$ python3 -q
>>> import numpy as np
>>> from numpy import linalg as LA
>>> np.set_printoptions(precision=2, suppress=True, linewidth=100)
>>> K = np.loadtxt("mat.csv", delimiter=",")
>>> K
array([[-2.,  1.,  0., -1.],
       [-2.,  1.,  0., -1.],
       [ 4., -2.,  0.,  2.],
       [-4.,  2.,  0., -2.],
       [ 4., -2.,  0.,  2.]])
>>> # row 1 repeats row 0
>>> K[:, 4]
Traceback (most recent call last):
  File "<python-input-6>", line 1, in <module>
    K[:, 4]
    ~^^^^^^
IndexError: index 4 is out of bounds for axis 1 with size 4
>>> np.abs(K).max()
np.float64(4.0)
>>> K.shape
(5, 4)
>>> np.zeros(5, 4)
Traceback (most recent call last):
  File "<python-input-9>", line 1, in <module>
    np.zeros(5, 4)
    ~~~~~~~~^^^^^^
TypeError: Cannot interpret '4' as a data type
>>> np.round(LA.svd(K, compute_uv=False), 2) + 0
array([9.17, 0.  , 0.  , 0.  ])
>>> r = LA.matrix_rank(K)
>>> print(r)
1
>>> ns = LA.svd(K)[2][r:].T
>>> print(np.allclose(K @ ns, 0))
True
>>> LA.matrix_rank(K.T @ K), LA.matrix_rank(K @ K.T)
(np.int64(1), np.int64(1))
>>> ns.shape
(4, 3)
>>> ns @ ns.T
array([[ 0.33,  0.33,  0.  , -0.33],
       [ 0.33,  0.83,  0.  ,  0.17],
       [ 0.  ,  0.  ,  1.  ,  0.  ],
       [-0.33,  0.17,  0.  ,  0.83]])
>>> [int(LA.matrix_rank(K[:i])) for i in range(1, len(K) + 1)]
[1, 1, 1, 1, 1]
>>> J = np.load("w.npy")
>>> J
array([[-17,  -1,   2],
       [  1,  25,  -2],
       [ -1,   1,   3]])
>>> round(float(LA.det(2 * J)), 2), np.round(LA.det(J), 2)
(-10048.0, np.float64(-1256.0))
>>> LA.eigvals(J)
array([-16.88,  24.88,   2.99])
>>> round(LA.det(J.T), 2)
np.float64(-1256.0)
>>> np.einsum("ij,ji->", J, J)
np.int64(913)
>>> U, sv, Vt = LA.svd(K)
>>> sv.round(2) + 0
array([9.17, 0.  , 0.  , 0.  ])
>>> np.argmax(sv[:-1] / (sv[1:] + 1e-6)) + 1
np.int64(1)
>>> Y = U[:, :1] @ np.diag(sv[:1]) @ Vt[:1]
>>> print(np.round(np.abs(K - Y).max(), 2))
0.0
>>> print(round(LA.norm(K - Y, 2), 2), round(sv[1], 2))
0.0 0.0
>>> Y
array([[-2.,  1.,  0., -1.],
       [-2.,  1.,  0., -1.],
       [ 4., -2.,  0.,  2.],
       [-4.,  2.,  0., -2.],
       [ 4., -2.,  0.,  2.]])
>>> round(float(LA.norm(K - Y) / LA.norm(K)), 2)
0.0
>>> LA.matrix_rank(Y)
np.int64(1)
>>> round(LA.norm(Y, 2) / LA.norm(Y), 2)
np.float64(1.0)
>>> LA.matrix_rank(Y, rtol=0.1)
np.int64(1)
>>> rng = np.random.default_rng(80)
>>> labels = rng.permutation(3)
>>> Y = J[:, labels] * rng.choice([-1, 1], 3)
>>> Y
array([[ 17,   1,   2],
       [ -1, -25,  -2],
       [  1,  -1,   3]])
>>> U, _, Vt = LA.svd(J.T @ Y)
>>> labels
array([0, 1, 2])
>>> w, evecs = LA.eig(J)
>>> w
array([-16.88,  24.88,   2.99])
>>> np.sort(LA.eigvals(LA.inv(J)))
array([-0.06,  0.04,  0.33])
>>> np.sort(LA.eigvals(J.T))
array([-16.88,   2.99,  24.88])
>>> np.round(J @ evecs[:, 0] - w[0] * evecs[:, 0], 2) + 0
array([0., 0., 0.])
>>> W0 = np.array([[-0.2, 0.5, -0.1, -2.3, 0.6, -0.1, 0.6],
...     [0.1, -0.1, 0.3, 0.4, -1.1, 0.7, -0.7],
...     [0.3, -1.1, -1.1, 0.2, 0.9, 0.3, -0.8],
...     [0.3, -0.1, -1.2, -1.7, -0.2, 0.7, 1.4],
...     [-1.8, -0.3, 0.5, -0.7, -0.1, -0.4, -1.2]])
>>> print(W0)
[[-0.2  0.5 -0.1 -2.3  0.6 -0.1  0.6]
 [ 0.1 -0.1  0.3  0.4 -1.1  0.7 -0.7]
 [ 0.3 -1.1 -1.1  0.2  0.9  0.3 -0.8]
 [ 0.3 -0.1 -1.2 -1.7 -0.2  0.7  1.4]
 [-1.8 -0.3  0.5 -0.7 -0.1 -0.4 -1.2]]
>>> Y = np.array([[-2, 1, -1],
...     [0, 1, 0],
...     [-2, 1, 2],
...     [1, 2, 2],
...     [0, 2, -2],
...     [0, 2, -2],
...     [0, -1, 1]])
>>> np.vstack([W0, Y.T]).shape
(8, 7)
>>> print(W0 @ Y)
[[-1.7 -4.  -5. ]
 [-0.4  1.   1.4]
 [ 1.8  1.7 -5.3]
 [ 0.1 -4.8 -5.7]
 [ 1.9 -2.8  1.2]]
>>> Y @ W0
Traceback (most recent call last):
  File "<python-input-52>", line 1, in <module>
    Y @ W0
    ~~^~~~
ValueError: matmul: Input operand 1 has a mismatch in its core dimension 0, with gufunc signature (n?,k),(k,m?)->(n?,m?) (size 5 is different from 3)
>>> np.einsum("ij,ij->i", W0, W0)
array([6.32, 2.46, 4.09, 6.92, 5.68])
>>> np.einsum("ik,kj->ji", W0, Y)
array([[-1.7, -0.4,  1.8,  0.1,  1.9],
       [-4. ,  1. ,  1.7, -4.8, -2.8],
       [-5. ,  1.4, -5.3, -5.7,  1.2]])
>>> print(Y.T @ W0.T)
[[-1.7 -0.4  1.8  0.1  1.9]
 [-4.   1.   1.7 -4.8 -2.8]
 [-5.   1.4 -5.3 -5.7  1.2]]
>>> W1 = np.array([[-7, -8, -8, 1],
...     [4, -9, -1, -3],
...     [-4, 2, -9, 3],
...     [-3, 3, -7, 7],
...     [-1, -5, -1, -4],
...     [-5, 0, -3, 7],
...     [2, -8, -4, 8]])
>>> c = np.array([0, 3, 4, -5])
>>> hid = np.maximum(W0 @ W1 + c, 0)
>>> (hid > 0).mean(axis=0)
array([0.6, 0.6, 0.8, 0.2])
>>> (hid > 0).astype(int)
array([[1, 0, 1, 0],
       [0, 1, 0, 1],
       [0, 1, 1, 0],
       [1, 0, 1, 0],
       [1, 1, 1, 0]])
>>> LA.matrix_rank(hid)
np.int64(4)
>>> basis = np.array([[0, -1], [2, 0], [1, 2], [2, 2]])
>>> (hid @ basis).round(6).argmax(axis=1)
array([1, 0, 0, 1, 0])
>>> W0.shape
(5, 7)
>>> W0.mean(axis=0)
array([-0.26, -0.22, -0.32, -0.82,  0.02,  0.24, -0.14])
>>> LA.svd(W0, compute_uv=False)
array([3.45, 2.57, 2.03, 1.51, 0.72])
>>> LA.rank(W0)
Traceback (most recent call last):
  File "<python-input-67>", line 1, in <module>
    LA.rank(W0)
    ^^^^^^^
AttributeError: module 'numpy.linalg' has no attribute 'rank'
>>> W0[:, 7]
Traceback (most recent call last):
  File "<python-input-68>", line 1, in <module>
    W0[:, 7]
    ~~^^^^^^
IndexError: index 7 is out of bounds for axis 1 with size 7
>>> f = np.array([0, 8])
>>> np.array([np.convolve(row, f, "same") for row in W0])
array([[  0. ,  -1.6,   4. ,  -0.8, -18.4,   4.8,  -0.8],
       [  0. ,   0.8,  -0.8,   2.4,   3.2,  -8.8,   5.6],
       [  0. ,   2.4,  -8.8,  -8.8,   1.6,   7.2,   2.4],
       [  0. ,   2.4,  -0.8,  -9.6, -13.6,  -1.6,   5.6],
       [  0. , -14.4,  -2.4,   4. ,  -5.6,  -0.8,  -3.2]])
>>> np.polyval(f, W0[1])
array([8., 8., 8., 8., 8., 8., 8.])
>>> np.convolve(W0[1], f)
array([ 0. ,  0.8, -0.8,  2.4,  3.2, -8.8,  5.6, -5.6])
>>> np.cross(W0[1, :3], W0[0, :3])
array([-0.14, -0.05,  0.03])
>>> U, sv, Vt = LA.svd(W0, full_matrices=False)
>>> sv / sv[0]
array([1.  , 0.74, 0.59, 0.44, 0.21])
>>> print(np.cumsum(sv ** 2) / np.sum(sv ** 2))
[0.47 0.73 0.89 0.98 1.  ]
>>> np.allclose(U * sv @ Vt, W0)
True
>>> print(np.abs(U[:, 0]).round(6).argmax())
3
>>> arr = np.load("run7.npy")
>>> arr
array([[ 9,  6, -9,  1, -9],
       [ 9,  6, -9,  1, -9],
       [-1,  9, -9,  7,  1]])
>>> # rows and columns are dependent
>>> np.allclose(arr[:-1].T @ LA.lstsq(arr[:-1].T, arr[-1])[0], arr[-1])
False
>>> np.round(np.trace(LA.pinv(arr) @ arr), 2)
np.float64(2.0)
>>> LA.lstsq(arr[:-1].T, arr[-1])[2]
np.int32(1)
>>> LA.matrix_rank(arr, rtol=0.1)
np.int64(2)
>>> round(LA.norm(arr, 2) / LA.norm(arr), 2)
np.float64(0.91)
>>> U, sv, Vt = LA.svd(arr)
>>> evecs = Vt[:(sv > 1e-8).sum()]
>>> vec = arr[2] + 2 * arr[0] + rng.integers(2) * np.eye(5)[1]
>>> vec
array([ 17.,  21., -27.,   9., -17.])
>>> np.diag(evecs.T @ evecs)
array([0.45, 0.38, 0.45, 0.28, 0.45])
>>> r = LA.matrix_rank(arr)
>>> print(r)
2
>>> ns = LA.svd(arr)[2][r:].T
>>> ns.shape
(5, 3)
>>> LA.matrix_rank(arr.T @ arr), LA.matrix_rank(arr @ arr.T)
(np.int64(2), np.int64(2))
>>> ns @ ns.T
array([[ 0.55,  0.01,  0.13,  0.17,  0.45],
       [ 0.01,  0.62,  0.39, -0.28, -0.01],
       [ 0.13,  0.39,  0.55,  0.24, -0.13],
       [ 0.17, -0.28,  0.24,  0.72, -0.17],
       [ 0.45, -0.01, -0.13, -0.17,  0.55]])
>>> np.round(arr @ ns, 2) + 0
array([[0., 0., 0.],
       [0., 0., 0.],
       [0., 0., 0.]])
>>> Y = arr / np.sqrt((arr ** 2).mean(axis=1, keepdims=True))
>>> Y[1]
array([ 1.2 ,  0.8 , -1.2 ,  0.13, -1.2 ])
>>> LA.matrix_rank(arr - arr.mean(axis=1, keepdims=True))
np.int64(2)
>>> LA.matrix_rank(Y) == LA.matrix_rank(arr)
np.True_
>>> print(LA.norm(Y, axis=1))
[2.24 2.24 2.24]
>>> feats = np.loadtxt("a.csv", delimiter=",")
>>> feats
array([[-4.7, -1. ,  2. ],
       [ 0. ,  0.3,  4. ],
       [-5. , -1. ,  2.3]])
>>> labels = rng.permutation(3)
>>> labels
array([1, 2, 0])
>>> Y = feats[labels][:, labels]
>>> print(np.round(np.trace(Y), 2))
-2.1
>>> np.allclose(Y, feats)
False
>>> O = feats.astype(float).copy()
>>> for j in range(3):
...     O[:, j] -= O[:, :j] @ (O[:, :j].T @ O[:, j])
...     O[:, j] /= LA.norm(O[:, j])
... 
>>> np.round(O.T @ feats, 2) + 0
array([[ 6.86,  1.41, -3.05],
       [ 0.  ,  0.3 ,  3.98],
       [ 0.  ,  0.  ,  0.46]])
>>> O
array([[-0.68, -0.11,  0.72],
       [ 0.  ,  0.99,  0.14],
       [-0.73,  0.1 , -0.68]])
>>> np.round(O.T @ O, 2) + 0
array([[1., 0., 0.],
       [0., 1., 0.],
       [0., 0., 1.]])
>>> P = np.triu(np.array([[-1, -4, -4], [-3, 3, -3], [4, 1, 4]]), 1) + np.eye(3)
>>> Y = P @ O @ LA.inv(P)
>>> np.round(LA.det(Y), 2)
np.float64(1.0)
>>> Y
array([[  2.23,   4.46,  25.15],
       [  2.19,   9.44,  39.23],
       [ -0.73,  -2.82, -12.04]])
>>> round(float(np.trace(Y)), 2), round(np.trace(O), 2)
(-0.37, np.float64(-0.37))
>>> print(LA.matrix_rank(Y))
3
>>> sv = 3 * 0.5 ** np.arange(4)
>>> data = rng.normal(size=(15, 4)) * rng.permutation(sv)
>>> data
array([[ 7.66,  0.05,  0.17,  0.65],
       [ 0.87, -0.35, -1.48,  0.32],
       [-2.02,  0.35, -0.77, -0.69],
       [-0.77, -0.31, -0.08, -1.56],
       [-1.54,  0.5 , -0.64,  1.28],
       [ 6.14, -0.17,  1.35, -0.35],
       [-0.38, -0.32,  0.55,  0.64],
       [ 1.83,  0.11, -1.21, -0.18],
       [ 0.9 ,  0.1 , -1.26,  0.57],
       [ 4.2 , -0.01,  1.5 ,  0.09],
       [-3.55, -0.08,  2.17, -0.14],
       [-0.81, -0.3 , -1.41,  2.26],
       [ 2.85,  0.01,  2.24, -0.46],
       [-0.62,  0.16, -1.79,  1.31],
       [ 4.77,  0.23, -0.23,  0.57]])
>>> f, g = arr[1], arr[2]
>>> f @ g
np.int64(124)
>>> pr = (f @ g) / (f @ f) * f
>>> round((g - pr) @ f, 2)
np.float64(0.0)
>>> pr
array([ 3.99,  2.66, -3.99,  0.44, -3.99])
>>> np.outer(f, g)
array([[ -9,  81, -81,  63,   9],
       [ -6,  54, -54,  42,   6],
       [  9, -81,  81, -63,  -9],
       [ -1,   9,  -9,   7,   1],
       [  9, -81,  81, -63,  -9]])
>>> LA.matrix_rank(np.outer(f, g))
np.int64(1)
>>> Xs = data - data.mean(axis=0)
>>> evecs = LA.svd(Xs)[2][:3]
>>> Y = Xs - Xs @ evecs.T @ evecs
>>> print((Xs @ evecs.T).std(axis=0))
[3.13 1.35 0.75]
>>> np.round(LA.norm(Y) / LA.norm(Xs), 2)
np.float64(0.07)
>>> M = np.loadtxt("data.csv", delimiter=",")
>>> print(M)
[[1. 3. 3. 3. 1. 0.]
 [1. 3. 1. 0. 2. 0.]
 [2. 2. 3. 0. 0. 3.]
 [0. 2. 3. 3. 2. 1.]
 [1. 2. 0. 1. 0. 0.]
 [2. 3. 0. 2. 2. 3.]
 [1. 3. 3. 3. 1. 0.]
 [0. 2. 0. 3. 1. 3.]]
>>> # row 6 repeats row 0
>>> O, Rm = LA.qr(M)
>>> np.round(O.T @ O, 2) + 0
array([[1., 0., 0., 0., 0., 0.],
       [0., 1., 0., 0., 0., 0.],
       [0., 0., 1., 0., 0., 0.],
       [0., 0., 0., 1., 0., 0.],
       [0., 0., 0., 0., 1., 0.],
       [0., 0., 0., 0., 0., 1.]])
>>> np.trace(O @ O.T)
np.float64(6.0)
>>> O
array([[-0.29, -0.32, -0.27, -0.14, -0.22,  0.31],
       [-0.29, -0.32,  0.23,  0.84,  0.18, -0.01],
       [-0.58,  0.38, -0.46,  0.1 , -0.12, -0.53],
       [-0.  , -0.51, -0.41, -0.1 ,  0.49, -0.09],
       [-0.29, -0.06,  0.31,  0.01, -0.55,  0.19],
       [-0.58,  0.13,  0.46, -0.39,  0.52,  0.13],
       [-0.29, -0.32, -0.27, -0.14, -0.22,  0.31],
       [-0.  , -0.51,  0.34, -0.27, -0.22, -0.68]])
>>> print(np.allclose(Rm.T @ Rm, M.T @ M))
True
>>> Y = M + rng.integers(-2, 3, (8, 1)) @ rng.integers(-2, 3, (1, 6))
>>> Y
array([[ 1.,  2.,  2.,  4., -1., -1.],
       [ 1.,  4.,  2., -1.,  4.,  1.],
       [ 2.,  3.,  4., -1.,  2.,  4.],
       [ 0.,  0.,  1.,  5., -2., -1.],
       [ 1.,  3.,  1.,  0.,  2.,  1.],
       [ 2.,  2., -1.,  3.,  0.,  2.],
       [ 1.,  2.,  2.,  4., -1., -1.],
       [ 0.,  4.,  2.,  1.,  5.,  5.]])
>>> np.abs(Y - M).sum(axis=1)
array([ 6.,  6.,  6., 12.,  6.,  6.,  6., 12.])
>>> mat = np.load("out5.npy")
>>> print(mat)
[[-0.8  -0.23 -0.28  0.28  0.13 -0.38]
 [ 0.07 -0.27  0.82  0.35  0.25 -0.25]
 [ 0.52 -0.65 -0.39 -0.01  0.08 -0.39]
 [-0.07  0.17  0.08 -0.69  0.62 -0.31]
 [-0.17 -0.18  0.28 -0.49 -0.71 -0.34]
 [-0.24 -0.63  0.1  -0.29  0.14  0.66]]
>>> # columns are unit length and at right angles
>>> O, evecs = LA.qr(mat[:, :5])[0], LA.qr(mat[:, 5:])[0]
>>> sv = LA.svd(O.T @ evecs, compute_uv=False)
>>> np.degrees(np.arccos(sv.clip(0, 1)))
array([90.])
>>> (sv > 0.9).sum()
np.int64(0)
>>> vec = np.array([4, -8, 1, -5, -8, 6])
>>> round(LA.norm(vec), 2), round(float(LA.norm(mat @ vec)), 2)
(np.float64(14.35), 14.35)
>>> LA.inv(mat)
array([[-0.8 ,  0.07,  0.52, -0.07, -0.17, -0.24],
       [-0.23, -0.27, -0.65,  0.17, -0.18, -0.63],
       [-0.28,  0.82, -0.39,  0.08,  0.28,  0.1 ],
       [ 0.28,  0.35, -0.01, -0.69, -0.49, -0.29],
       [ 0.13,  0.25,  0.08,  0.62, -0.71,  0.14],
       [-0.38, -0.25, -0.39, -0.31, -0.34,  0.66]])
>>> mat.T @ (mat @ vec)
array([ 4., -8.,  1., -5., -8.,  6.])
>>> np.abs(LA.eigvals(mat))
array([1., 1., 1., 1., 1., 1.])
>>> LA.norm(mat, axis=0)
array([1., 1., 1., 1., 1., 1.])
>>> LA.pinv(mat)
array([[-0.8 ,  0.07,  0.52, -0.07, -0.17, -0.24],
       [-0.23, -0.27, -0.65,  0.17, -0.18, -0.63],
       [-0.28,  0.82, -0.39,  0.08,  0.28,  0.1 ],
       [ 0.28,  0.35, -0.01, -0.69, -0.49, -0.29],
       [ 0.13,  0.25,  0.08,  0.62, -0.71,  0.14],
       [-0.38, -0.25, -0.39, -0.31, -0.34,  0.66]])
>>> LA.svd(mat, compute_uv=False)
array([1., 1., 1., 1., 1., 1.])
